$ python3 -q
>>> import numpy as np
>>> np.set_printoptions(precision=2, suppress=True, linewidth=160, sign=" ")
>>> tidy = lambda a: np.round(a, 2) + 0
>>> K = np.load("test8.npy")
>>> K
array([[-2.,  1.,  0.,  0.,  0.,  0.,  0.,  0.,  0.],
       [ 0., -2.,  1.,  0.,  0.,  0.,  0.,  0.,  0.],
       [ 0.,  0., -2.,  1.,  0.,  0.,  0.,  0.,  0.],
       [ 0.,  0.,  0., -2.,  1.,  0.,  0.,  0.,  0.],
       [ 0.,  0.,  0.,  0., -2.,  1.,  0.,  0.,  0.],
       [ 0.,  0.,  0.,  0.,  0., -2.,  1.,  0.,  0.],
       [ 0.,  0.,  0.,  0.,  0.,  0., -2.,  1.,  0.],
       [ 0.,  0.,  0.,  0.,  0.,  0.,  0., -2.,  1.],
       [ 0.,  0.,  0.,  0.,  0.,  0.,  0.,  0., -2.]])
>>> # triangular, det is the product of the diagonal
>>> B = K[0, 0] * K[1:] - np.outer(K[1:, 0], K[0])
>>> B
array([[ 0.,  4., -2., -0., -0., -0., -0., -0., -0.],
       [ 0., -0.,  4., -2., -0., -0., -0., -0., -0.],
       [ 0., -0., -0.,  4., -2., -0., -0., -0., -0.],
       [ 0., -0., -0., -0.,  4., -2., -0., -0., -0.],
       [ 0., -0., -0., -0., -0.,  4., -2., -0., -0.],
       [ 0., -0., -0., -0., -0., -0.,  4., -2., -0.],
       [ 0., -0., -0., -0., -0., -0., -0.,  4., -2.],
       [ 0., -0., -0., -0., -0., -0., -0., -0.,  4.]])
>>> K[:, 0] / K[0, 0]
array([ 1., -0., -0., -0., -0., -0., -0., -0., -0.])
>>> np.flatnonzero(~B.round(6).any(axis=1))
array([], dtype=int64)
>>> w1 = np.array([[0, 1, -3],
...     [-3, -2, 1],
...     [0, 0, -3],
...     [0, -3, -1],
...     [-1, -3, -2],
...     [2, -3, 3],
...     [1, -1, -1],
...     [-2, 1, 2],
...     [2, 3, -3]])
>>> beta = np.array([3, 1, -3])
>>> hid = np.maximum(K @ w1 + beta, 0)
>>> (hid > 0).astype(int)
array([[ 0,  0,  1],
       [ 1,  1,  0],
       [ 1,  0,  1],
       [ 1,  1,  0],
       [ 1,  1,  1],
       [ 0,  1,  0],
       [ 0,  1,  1],
       [ 1,  1,  0],
       [ 0,  0,  1]])
>>> basis = np.array([[4, 3, 1], [3, 5, 4], [4, 0, 4]])
>>> w1 @ basis
array([[ -9,   5,  -8],
       [-14, -19,  -7],
       [-12,   0, -12],
       [-13, -15, -16],
       [-21, -18, -21],
       [ 11,  -9,   2],
       [ -3,  -2,  -7],
       [  3,  -1,  10],
       [  5,  21,   2]])
>>> hid @ basis
array([[ 16.,   0.,  16.],
       [ 51.,  52.,  29.],
       [ 20.,   9.,  11.],
       [ 20.,  26.,  18.],
       [ 56.,  41.,  39.],
       [ 18.,  30.,  24.],
       [ 16.,  20.,  20.],
       [ 42.,  37.,  17.],
       [ 12.,   0.,  12.]])
>>> (hid @ basis).round(6).argmax(axis=1)
array([ 0,  1,  0,  1,  0,  1,  1,  0,  0])
>>> X = np.load("a.npy")
>>> tidy(X)
array([[-0.03, -0.58, -0.81, -0.11,  0.03],
       [ 0.52,  0.12, -0.08, -0.37, -0.76],
       [ 0.36,  0.68, -0.52,  0.21,  0.31],
       [-0.41,  0.32, -0.1 , -0.83,  0.18],
       [ 0.66, -0.29,  0.25, -0.35,  0.55]])
>>> tidy((X - X.T) / 2)
array([[ 0.  , -0.55, -0.58,  0.15, -0.31],
       [ 0.55,  0.  , -0.38, -0.34, -0.23],
       [ 0.58,  0.38,  0.  ,  0.15,  0.03],
       [-0.15,  0.34, -0.15,  0.  ,  0.27],
       [ 0.31,  0.23, -0.03, -0.27,  0.  ]])
>>> tidy(np.linalg.det(X))
np.float64(1.0)
>>> np.allclose(X @ X.T, X.T @ X)
True
>>> tidy(np.trace(X))
np.float64(-0.7)
>>> tidy(np.sort(np.abs(np.linalg.eigvals(X))))
array([ 1.,  1.,  1.,  1.,  1.])
>>> tidy(np.linalg.matrix_power(X, 4))
array([[ 0.78,  0.14,  0.05, -0.6 ,  0.11],
       [ 0.12,  0.79,  0.46,  0.35, -0.14],
       [-0.6 ,  0.25,  0.3 , -0.62,  0.33],
       [ 0.03, -0.49,  0.76, -0.08, -0.41],
       [ 0.16, -0.22,  0.33,  0.35,  0.83]])
>>> arr = np.loadtxt("x.csv", delimiter=",")
>>> arr
array([[  0.,  -1.,   0.,   2.,  -6.,   6.],
       [  1.,   0.,   1.,   0.,   0.,   4.],
       [  0.,  -1.,   0.,   8.,  -2.,  -3.],
       [ -2.,   0.,  -8.,   0.,  -4.,  11.],
       [  6.,   0.,   2.,   4.,   0.,   6.],
       [ -6.,  -4.,   3., -11.,  -6.,   0.]])
>>> G = arr.T @ arr
>>> np.allclose(G, G.T)
True
>>> (arr @ arr.T).shape
(6, 6)
>>> np.diag(G)
array([  77.,   18.,   78.,  205.,   92.,  218.])
>>> np.trace(G), (arr ** 2).sum()
(np.float64(688.0), np.float64(688.0))
>>> tidy(np.linalg.eigvalsh(G)[::-1])
array([ 278.36,  278.36,   64.42,   64.42,    1.22,    1.22])
>>> q, r_ = np.linalg.qr(arr)
>>> np.allclose(r_.T @ r_, arr.T @ arr)
True
>>> tidy(q)
array([[ 0.  , -0.31, -0.2 ,  0.2 ,  0.9 ,  0.09],
       [-0.11, -0.1 ,  0.05, -0.09,  0.09, -0.98],
       [ 0.  , -0.31, -0.2 ,  0.87, -0.33, -0.09],
       [ 0.23,  0.19, -0.93, -0.19, -0.09, -0.09],
       [-0.68, -0.58, -0.22, -0.31, -0.19,  0.13],
       [ 0.68, -0.66,  0.1 , -0.27, -0.14,  0.  ]])
>>> tidy(q.T @ q)
array([[ 1.,  0.,  0.,  0.,  0.,  0.],
       [ 0.,  1.,  0.,  0.,  0.,  0.],
       [ 0.,  0.,  1.,  0.,  0.,  0.],
       [ 0.,  0.,  0.,  1.,  0.,  0.],
       [ 0.,  0.,  0.,  0.,  1.,  0.],
       [ 0.,  0.,  0.,  0.,  0.,  1.]])
>>> tidy(q @ r_)
array([[  0.,  -1.,   0.,   2.,  -6.,   6.],
       [  1.,   0.,   1.,   0.,   0.,   4.],
       [  0.,  -1.,   0.,   8.,  -2.,  -3.],
       [ -2.,   0.,  -8.,   0.,  -4.,  11.],
       [  6.,   0.,   2.,   4.,   0.,   6.],
       [ -6.,  -4.,   3., -11.,  -6.,   0.]])
>>> data = np.load("data.npy")
>>> data
array([[ 1,  2,  1,  2,  2],
       [ 2,  5,  4,  3,  3],
       [ 1,  4,  5,  0,  0],
       [ 2,  3,  0,  5,  5],
       [ 2,  3,  0,  5,  5]])
>>> U, sigma, Vt = np.linalg.svd(data)
>>> evecs = Vt[:(sigma > 1e-8).sum()]
>>> rng = np.random.default_rng(51884)
>>> vec = data[4] + 5 * data[3] + rng.integers(2) * np.eye(5)[3]
>>> vec
array([ 12.,  18.,   0.,  30.,  30.])
>>> np.linalg.matrix_rank(np.vstack([data, vec]))
np.int64(2)
>>> proj = np.triu(np.array([[0, -2, 2, 0, 2],
...     [2, 1, 1, -2, 0],
...     [-2, 2, -1, 0, -2],
...     [2, 1, 0, 2, -2],
...     [-2, -1, 1, 2, 1]]), 1) + np.eye(5)
>>> B = proj @ data @ np.linalg.inv(proj)
>>> proj @ data - data @ proj
array([[ 2.,  6., -2.,  8.,  8.],
       [-3.,  2., -4.,  0.,  0.],
       [-4., -4., -6., -2., -2.],
       [-4., -2., -7., -4., -4.],
       [ 0.,  4., -7.,  6.,  6.]])
>>> tidy(np.linalg.det(B))
np.float64(0.0)
>>> J = np.load("arr.npy")
>>> tidy(J)
array([[ 0.75,  0.25,  0.08, -0.41, -0.08,  0.08,  0.08,  0.08, -0.41],
       [ 0.25,  0.75, -0.08,  0.41,  0.08, -0.08, -0.08, -0.08,  0.41],
       [ 0.08, -0.08,  0.97,  0.14,  0.03, -0.03, -0.03, -0.03,  0.14],
       [-0.41,  0.41,  0.14,  0.32, -0.14,  0.14,  0.14,  0.14, -0.68],
       [-0.08,  0.08,  0.03, -0.14,  0.97,  0.03,  0.03,  0.03, -0.14],
       [ 0.08, -0.08, -0.03,  0.14,  0.03,  0.97, -0.03, -0.03,  0.14],
       [ 0.08, -0.08, -0.03,  0.14,  0.03, -0.03,  0.97, -0.03,  0.14],
       [ 0.08, -0.08, -0.03,  0.14,  0.03, -0.03, -0.03,  0.97,  0.14],
       [-0.41,  0.41,  0.14, -0.68, -0.14,  0.14,  0.14,  0.14,  0.32]])
>>> tidy(np.linalg.eigvalsh(J).min())
np.float64(-1.0)
>>> B = np.array([[4, 2, 6, 2, 7, 1, 9, 6],
...     [7, 3, 0, 2, 7, 1, 7, 6],
...     [3, 0, 9, 0, 8, 9, 3, 5],
...     [0, 9, 6, 0, 6, 7, 5, 6],
...     [9, 7, 4, 2, 5, 0, 6, 7],
...     [4, 1, 5, 5, 8, 6, 1, 3],
...     [1, 8, 7, 8, 7, 0, 1, 1],
...     [5, 7, 6, 2, 6, 7, 2, 2]])
>>> W0 = np.tril(B)
>>> W0
array([[ 4,  0,  0,  0,  0,  0,  0,  0],
       [ 7,  3,  0,  0,  0,  0,  0,  0],
       [ 3,  0,  9,  0,  0,  0,  0,  0],
       [ 0,  9,  6,  0,  0,  0,  0,  0],
       [ 9,  7,  4,  2,  5,  0,  0,  0],
       [ 4,  1,  5,  5,  8,  6,  0,  0],
       [ 1,  8,  7,  8,  7,  0,  1,  0],
       [ 5,  7,  6,  2,  6,  7,  2,  2]])
>>> # triangular
>>> np.linalg.cond(W0) > 100
np.True_
>>> [round(float(x), 2) for x in np.linalg.svd(W0, compute_uv=False)[:3]]
[27.13, 10.4, 10.27]
>>> rk = np.linalg.matrix_rank(W0)
>>> rk
np.int64(7)
>>> null = np.linalg.svd(W0)[2][rk:].T
>>> null.shape
(8, 1)
>>> z = rng.permutation(8)
>>> z
array([ 1,  6,  2,  4,  0,  3,  5,  7])
>>> B = W0[z][:, z]
>>> tidy(np.linalg.det(B)), tidy(np.linalg.det(W0[z]))
(np.float64(0.0), np.float64(0.0))
>>> np.trace(B)
np.int64(30)
>>> A = np.loadtxt("sample5.csv", delimiter=",")
>>> A
array([[ 0.05, -1.03, -0.06, -2.01,  0.  ,  1.04],
       [ 0.06, -0.93,  0.11, -1.87,  0.06,  1.01],
       [ 0.09, -1.05, -0.07, -1.98,  0.01,  0.96],
       [ 0.08, -1.02, -0.07, -2.02,  0.06,  1.03],
       [-0.04, -0.97,  0.08, -1.97, -0.02,  0.95],
       [ 0.  , -0.99, -0.06, -1.96, -0.01,  1.02],
       [-0.02, -1.06, -0.08, -2.  , -0.09,  0.95],
       [ 0.1 , -1.07, -0.01, -2.07, -0.03,  1.01],
       [-0.06, -0.98,  0.02, -2.01,  0.  ,  1.1 ],
       [ 0.02, -0.95, -0.06, -1.99, -0.06,  1.02],
       [ 0.01, -0.98, -0.05, -2.01, -0.08,  0.97],
       [ 0.01, -1.04,  0.03, -1.93, -0.01,  1.05],
       [-0.01, -0.99,  0.04, -2.03,  0.02,  0.88],
       [ 0.06, -1.03,  0.02, -2.01, -0.01,  1.1 ],
       [ 0.06, -1.08, -0.08, -2.08,  0.06,  1.04],
       [ 0.1 , -0.97,  0.02, -1.98,  0.11,  0.95],
       [ 0.12, -0.96,  0.05, -2.01,  0.  ,  1.  ],
       [ 0.01, -1.01,  0.02, -2.07, -0.1 ,  0.99],
       [ 0.1 , -0.98,  0.02, -2.02,  0.03,  0.94],
       [-0.99, -0.91,  1.13, -1.95,  1.02, -2.08],
       [-0.93, -0.99,  1.03, -1.95,  0.97, -1.91],
       [-0.97, -0.95,  0.97, -2.  ,  0.99, -2.  ],
       [-1.08, -1.01,  0.99, -2.05,  0.99, -1.98],
       [-1.01, -1.04,  0.88, -2.09,  1.01, -1.98],
       [-1.01, -0.95,  0.98, -2.11,  1.09, -2.02],
       [-1.1 , -1.01,  1.04, -2.03,  0.84, -2.05],
       [-1.05, -1.02,  1.  , -1.91,  1.05, -2.06],
       [-1.03, -0.98,  0.92, -2.01,  0.93, -1.97],
       [-1.01, -0.89,  0.98, -1.95,  1.01, -1.94],
       [-1.03, -1.04,  0.97, -2.06,  1.07, -2.07],
       [-1.  , -1.03,  0.99, -1.99,  0.98, -1.95],
       [-1.03, -0.97,  1.09, -1.97,  1.01, -2.02],
       [-1.02, -1.01,  0.97, -1.97,  1.02, -1.96],
       [-1.  , -0.96,  0.96, -1.99,  0.96, -2.05],
       [-1.02, -1.03,  1.11, -2.06,  1.03, -1.94],
       [-0.96, -1.03,  1.06, -1.99,  1.02, -1.93],
       [-1.05, -0.93,  0.98, -2.04,  1.06, -2.01],
       [-0.97, -0.97,  0.95, -2.02,  0.92, -2.02]])
>>> B = np.c_[A[:, :4] @ np.array([[1, -3, -5, -1], [0, 1, 0, 1], [3, -2, 4, 2], [-2, 5, 4, 5]]), np.array([-8, -8, 1, 0, -1, 0, -3, -1, -7, 9, -2, 4, -5, -9, 3, -7, 0, -5, 0, 4, 8, -2, -3, -6, 4, -7, -8, 8, 9, -7, 5, -3, 9, -3, -1, 4, 8, -4])]
>>> tidy(B)
array([[  3.89, -11.11,  -8.53, -11.25,  -8.  ],
       [  4.13, -10.68,  -7.34, -10.12,  -8.  ],
       [  3.84, -11.08,  -8.65, -11.18,   1.  ],
       [  3.91, -11.22,  -8.76, -11.34,   0.  ],
       [  4.14, -10.86,  -7.36, -10.62,  -1.  ],
       [  3.74, -10.67,  -8.08, -10.91,   0.  ],
       [  3.74, -10.84,  -8.22, -11.2 ,  -3.  ],
       [  4.21, -11.7 ,  -8.82, -11.54,  -1.  ],
       [  4.02, -10.89,  -7.66, -10.93,  -7.  ],
       [  3.82, -10.84,  -8.3 , -11.04,   9.  ],
       [  3.88, -10.96,  -8.29, -11.14,  -2.  ],
       [  3.96, -10.78,  -7.65, -10.64,   4.  ],
       [  4.17, -11.19,  -7.91, -11.05,  -5.  ],
       [  4.14, -11.3 ,  -8.26, -11.1 ,  -9.  ],
       [  3.98, -11.5 ,  -8.94, -11.7 ,   3.  ],
       [  4.12, -11.21,  -8.34, -10.93,  -7.  ],
       [  4.29, -11.47,  -8.44, -11.03,   0.  ],
       [  4.21, -11.43,  -8.25, -11.33,  -5.  ],
       [  4.2 , -11.42,  -8.5 , -11.14,   0.  ],
       [  6.3 ,  -9.95,   1.67,  -7.41,   4.  ],
       [  6.06, -10.01,   0.97,  -7.75,   8.  ],
       [  5.94,  -9.98,   0.73,  -8.04,  -2.  ],
       [  5.99, -10.  ,   1.16,  -8.2 ,  -3.  ],
       [  5.81, -10.22,   0.21,  -8.72,  -6.  ],
       [  6.15, -10.43,   0.53,  -8.53,   4.  ],
       [  6.08,  -9.94,   1.54,  -7.98,  -7.  ],
       [  5.77,  -9.42,   1.61,  -7.52,  -8.  ],
       [  5.75,  -9.78,   0.79,  -8.16,   8.  ],
       [  5.83,  -9.57,   1.17,  -7.67,   9.  ],
       [  6.  , -10.19,   0.79,  -8.37,  -7.  ],
       [  5.95,  -9.96,   1.  ,  -8.  ,   5.  ],
       [  6.18,  -9.91,   1.63,  -7.61,  -3.  ],
       [  5.83,  -9.74,   1.1 ,  -7.9 ,   9.  ],
       [  5.86,  -9.83,   0.88,  -7.99,  -3.  ],
       [  6.43, -10.49,   1.3 ,  -8.09,  -1.  ],
       [  6.2 , -10.22,   1.08,  -7.9 ,   4.  ],
       [  5.97,  -9.94,   1.01,  -8.12,   8.  ],
       [  5.92, -10.06,   0.57,  -8.2 ,  -4.  ]])
>>> tidy(np.linalg.norm(B - A @ np.linalg.lstsq(A, B)[0], axis=0))
array([  0.  ,   0.  ,   0.  ,   0.  ,  31.92])
